% python3 -q
>>> import numpy as np
>>> np.set_printoptions(suppress=True, linewidth=100)
>>> def tidy(a):
...     return np.round(a, 2) + 0
... 
>>> E = np.array([[0, -1, 6, 7, 8, 6, -1, -9],
...     [-9, 2, -5, 0, -5, 0, 6, -1],
...     [9, 2, 3, 7, -5, 9, 2, 1],
...     [8, 6, -3, -1, -8, -4, 0, -9],
...     [0, -3, -1, 8, 6, -3, -7, 7],
...     [-9, 4, 5, -6, -7, 2, -6, -3],
...     [-5, -7, 4, -6, -9, -4, 6, 2],
...     [4, -3, 1, -7, 6, -2, 1, 4],
...     [1, 2, 8, -6, -8, 2, -9, 2]])
>>> E
array([[ 0, -1,  6,  7,  8,  6, -1, -9],
       [-9,  2, -5,  0, -5,  0,  6, -1],
       [ 9,  2,  3,  7, -5,  9,  2,  1],
       [ 8,  6, -3, -1, -8, -4,  0, -9],
       [ 0, -3, -1,  8,  6, -3, -7,  7],
       [-9,  4,  5, -6, -7,  2, -6, -3],
       [-5, -7,  4, -6, -9, -4,  6,  2],
       [ 4, -3,  1, -7,  6, -2,  1,  4],
       [ 1,  2,  8, -6, -8,  2, -9,  2]])
>>> A2 = np.c_[E[:, :1] @ np.array([[-2]]), np.array([5, -3, 5, -3, -4, 3, -4, -5, 3])]
>>> A2
array([[  0,   5],
       [ 18,  -3],
       [-18,   5],
       [-16,  -3],
       [  0,  -4],
       [ 18,   3],
       [ 10,  -4],
       [ -8,  -5],
       [ -2,   3]])
>>> tidy(np.linalg.norm(A2 - E @ np.linalg.lstsq(E, A2)[0], axis=0))
array([0.  , 1.32])
>>> tidy(np.linalg.lstsq(E, A2[:, 0])[0])
array([-2.,  0.,  0.,  0.,  0.,  0.,  0.,  0.])
>>> np.linalg.matrix_rank(A2)
np.int64(2)
